$ python -q
>>> import numpy as np
>>> import numpy.linalg as la
>>> np.set_printoptions(suppress=True, linewidth=100)
>>> def rnd(a):
...     return np.round(a, 1) + 0
... 
>>> A2 = np.array([[2, -2], [-1, 2], [-3, -1]])
>>> K = np.tile(A2, (2, 3))
>>> K
array([[ 2, -2,  2, -2,  2, -2],
       [-1,  2, -1,  2, -1,  2],
       [-3, -1, -3, -1, -3, -1],
       [ 2, -2,  2, -2,  2, -2],
       [-1,  2, -1,  2, -1,  2],
       [-3, -1, -3, -1, -3, -1]])
>>> U, sv, vt = la.svd(K, full_matrices=False)
>>> U.shape, sv.shape, vt.shape
((6, 6), (6,), (6, 6))
>>> rnd(vt @ vt.T)
array([[1., 0., 0., 0., 0., 0.],
       [0., 1., 0., 0., 0., 0.],
       [0., 0., 1., 0., 0., 0.],
       [0., 0., 0., 1., 0., 0.],
       [0., 0., 0., 0., 1., 0.],
       [0., 0., 0., 0., 0., 1.]])
>>> rnd(sv)
array([9.6, 6.8, 0. , 0. , 0. , 0. ])
>>> np.allclose(U * sv @ vt, K)
True
>>> rnd(U.T @ U)
array([[1., 0., 0., 0., 0., 0.],
       [0., 1., 0., 0., 0., 0.],
       [0., 0., 1., 0., 0., 0.],
       [0., 0., 0., 1., 0., 0.],
       [0., 0., 0., 0., 1., 0.],
       [0., 0., 0., 0., 0., 1.]])
>>> print(rnd(np.abs(vt[0])))
[0.5 0.2 0.5 0.2 0.5 0.2]
>>> rnd(np.sqrt((sv ** 2).sum())), rnd(la.norm(K))
(np.float64(11.7), np.float64(11.7))
>>> rnd(sv / sv[0])
array([1. , 0.7, 0. , 0. , 0. , 0. ])
>>> rnd(U.T @ K @ vt.T)
array([[9.6, 0. , 0. , 0. , 0. , 0. ],
       [0. , 6.8, 0. , 0. , 0. , 0. ],
       [0. , 0. , 0. , 0. , 0. , 0. ],
       [0. , 0. , 0. , 0. , 0. , 0. ],
       [0. , 0. , 0. , 0. , 0. , 0. ],
       [0. , 0. , 0. , 0. , 0. , 0. ]])
>>> U, sv, vt = la.svd(K)
>>> vecs = vt[:(sv > 1e-8).sum()]
>>> rng = np.random.default_rng(70028)
>>> x = K[2] + 3 * K[1] + rng.integers(2) * np.eye(6)[5]
>>> x
array([-6.,  5., -6.,  5., -6.,  6.])
>>> rnd(vecs.T @ vecs)
array([[0.3, 0. , 0.3, 0. , 0.3, 0. ],
       [0. , 0.3, 0. , 0.3, 0. , 0.3],
       [0.3, 0. , 0.3, 0. , 0.3, 0. ],
       [0. , 0.3, 0. , 0.3, 0. , 0.3],
       [0.3, 0. , 0.3, 0. , 0.3, 0. ],
       [0. , 0.3, 0. , 0.3, 0. , 0.3]])
>>> np.allclose(vecs.T @ vecs @ x, x)
False
>>> np.argsort(-la.norm(K, axis=0).round(6), kind="stable")[:3]
array([0, 2, 4])
>>> [round(float(x), 1) for x in la.svd(K, compute_uv=False)[:3]]
[9.6, 6.8, 0.0]
>>> rk = la.matrix_rank(K)
>>> rk
np.int64(2)
>>> null = la.svd(K)[2][rk:].T
>>> [int(la.matrix_rank(np.delete(K, i, axis=0))) for i in range(6)]
[2, 2, 2, 2, 2, 2]
>>> print(null.shape)
(6, 4)
>>> la.matrix_rank(K.T @ K), la.matrix_rank(K @ K.T)
(np.int64(2), np.int64(2))
>>> rnd(null @ null.T)
array([[ 0.7,  0. , -0.3,  0. , -0.3,  0. ],
       [ 0. ,  0.7,  0. , -0.3,  0. , -0.3],
       [-0.3,  0. ,  0.7,  0. , -0.3,  0. ],
       [ 0. , -0.3,  0. ,  0.7,  0. , -0.3],
       [-0.3,  0. , -0.3,  0. ,  0.7,  0. ],
       [ 0. , -0.3,  0. , -0.3,  0. ,  0.7]])
>>> f, g = K[3], K[5]
>>> print(f @ f)
24
>>> print(f @ g)
-12
>>> p = (f @ g) / (f @ f) * f
>>> np.outer(f, g)
array([[-6, -2, -6, -2, -6, -2],
       [ 6,  2,  6,  2,  6,  2],
       [-6, -2, -6, -2, -6, -2],
       [ 6,  2,  6,  2,  6,  2],
       [-6, -2, -6, -2, -6, -2],
       [ 6,  2,  6,  2,  6,  2]])
>>> print(p)
[-1.  1. -1.  1. -1.  1.]
